% ipython --no-banner

In [1]: import numpy as np

In [2]: np.set_printoptions(precision=2, suppress=True, linewidth=160)

In [3]: arr = 0.7 ** np.abs(np.subtract.outer(np.arange(4), np.arange(4)))

In [4]: print(arr)
[[1.   0.7  0.49 0.34]
 [0.7  1.   0.7  0.49]
 [0.49 0.7  1.   0.7 ]
 [0.34 0.49 0.7  1.  ]]

In [5]: O, evecs = np.linalg.qr(arr[:, :1])[0], np.linalg.qr(arr[:, 1:])[0]

In [6]: s = np.linalg.svd(O.T @ evecs, compute_uv=False)

In [7]: print(round(float(np.linalg.norm(O @ O.T - evecs @ evecs.T, 2)), 2))
1.0

In [8]: print(np.allclose(arr, arr.T))
True

In [9]: print(round(np.linalg.det(arr), 2))
0.13

In [10]: print(np.trace(arr))
4.0

In [11]: print(np.allclose(arr @ arr.T, arr.T @ arr))
True

In [12]: assert arr == arr.T
Traceback (most recent call last):
  Cell In[12], line 1
    assert arr == arr.T
ValueError: The truth value of an array with more than one element is ambiguous. Use a.any() or a.all()


In [13]: print(np.round(np.abs(np.linalg.eigvals(arr)).max(), 2))
2.72

In [14]: print(arr @ arr)
[[1.85 1.91 1.71 1.37]
 [1.91 2.22 2.09 1.71]
 [1.71 2.09 2.22 1.91]
 [1.37 1.71 1.91 1.85]]

In [15]: print(np.linalg.matrix_power(arr, 4))
[[11.87 13.69 13.56 11.61]
 [13.69 15.86 15.8  13.56]
 [13.56 15.8  15.86 13.69]
 [11.61 13.56 13.69 11.87]]

In [16]: low = np.linalg.cholesky(arr)

In [17]: print(np.linalg.eigvalsh(arr).min() > 0)
True

In [18]: print(low @ low.T)
[[1.   0.7  0.49 0.34]
 [0.7  1.   0.7  0.49]
 [0.49 0.7  1.   0.7 ]
 [0.34 0.49 0.7  1.  ]]

In [19]: vals, evecs = np.linalg.eigvalsh(arr)
Traceback (most recent call last):
  Cell In[19], line 1
    vals, evecs = np.linalg.eigvalsh(arr)
ValueError: too many values to unpack (expected 2)


In [20]: vals, evecs = np.linalg.eigh(arr)

In [21]: print((vals > 1e-8).sum(), (vals < -1e-8).sum())
4 0

In [22]: print(np.round(evecs.T @ arr @ evecs, 2) + 0)
[[0.2  0.   0.   0.  ]
 [0.   0.32 0.   0.  ]
 [0.   0.   0.75 0.  ]
 [0.   0.   0.   2.72]]

In [23]: print(np.linalg.svd(arr, compute_uv=False))
[2.72 0.75 0.32 0.2 ]

In [24]: print(vals)
[0.2  0.32 0.75 2.72]

In [25]: print(np.linalg.eigvalsh(arr + -1 * np.eye(4)))
[-0.8  -0.68 -0.25  1.72]

In [26]: print(np.abs(evecs[:, -1]))
[0.46 0.54 0.54 0.46]

In [27]: left, s, Vt = np.linalg.svd(arr, full_matrices=False)

In [28]: print(np.round(Vt @ Vt.T, 2) + 0)
[[1. 0. 0. 0.]
 [0. 1. 0. 0.]
 [0. 0. 1. 0.]
 [0. 0. 0. 1.]]

In [29]: print(s)
[2.72 0.75 0.32 0.2 ]

In [30]: print(np.abs(Vt[0]))
[0.46 0.54 0.54 0.46]

In [31]: print(np.abs(left[:, 0]).round(6).argmax())
1

In [32]: print(np.round(left.T @ left, 2) + 0)
[[1. 0. 0. 0.]
 [0. 1. 0. 0.]
 [0. 0. 1. 0.]
 [0. 0. 0. 1.]]

In [33]: print(np.round(left.T @ arr @ Vt.T, 2) + 0)
[[2.72 0.   0.   0.  ]
 [0.   0.75 0.   0.  ]
 [0.   0.   0.32 0.  ]
 [0.   0.   0.   0.2 ]]

In [34]: print(s / s[0])
[1.   0.28 0.12 0.07]

In [35]: print(np.cumsum(s ** 2) / np.sum(s ** 2))
[0.91 0.98 0.99 1.  ]

In [36]: M, _ = np.linalg.qr(np.array([[0.4, 1.3, 1.2], [-2.7, -2.6, -0.5], [0.5, 0.3, -2.2]]))

In [37]: print(M)
[[-0.14 -0.97  0.19]
 [ 0.97 -0.1   0.21]
 [-0.18  0.21  0.96]]

In [38]: t = np.radians(180)

In [39]: R = np.eye(3)

In [40]: R[1, 1] = R[2, 2] = np.cos(t)

In [41]: R[1, 2], R[2, 1] = -np.sin(t), np.sin(t)

In [42]: print(R.round(2) + 0)
[[ 1.  0.  0.]
 [ 0. -1.  0.]
 [ 0.  0. -1.]]

In [43]: A2 = M @ R.T

In [44]: print(round(float(np.linalg.det(R)), 2), np.trace(R))
1.0 -1.0

In [45]: x = np.array([0, 1, 9])

In [46]: print(round(np.linalg.det(M), 2))
1.0

In [47]: print(round(float(np.einsum("ij,ji->", M, M)), 2))
-0.92

In [48]: print(np.linalg.eigvals(M))
[-0.14+0.99j -0.14-0.99j  1.  +0.j  ]

In [49]: print(np.kron(np.eye(2, dtype=int), M))
[[-0.14 -0.97  0.19 -0.   -0.    0.  ]
 [ 0.97 -0.1   0.21  0.   -0.    0.  ]
 [-0.18  0.21  0.96 -0.    0.    0.  ]
 [-0.   -0.    0.   -0.14 -0.97  0.19]
 [ 0.   -0.    0.    0.97 -0.1   0.21]
 [-0.    0.    0.   -0.18  0.21  0.96]]

In [50]: print(np.round(np.linalg.det(M.T), 2))
1.0

In [51]: print(round(float(np.linalg.det(M[::-1])), 2))
-1.0

In [52]: E = np.array([[3, 0, 0, 2], [3, 0, 0, 2], [0, 2, 2, 1]])

In [53]: x = np.array([2, 0, 2])

In [54]: target = M @ x

In [55]: coef, lr = np.zeros(3), 1 / np.linalg.norm(M, 2) ** 2

In [56]: for i in range(12):
    ...:     coef -= lr * M.T @ (M @ coef - target)
    ...:     if i % 2 == 0: print(i, round(np.linalg.norm(M @ coef - target), 2))
    ...: 
0 0.0
2 0.0
4 0.0
6 0.0
8 0.0
10 0.0

In [57]: print(coef.round(2) + 0)
[2. 0. 2.]
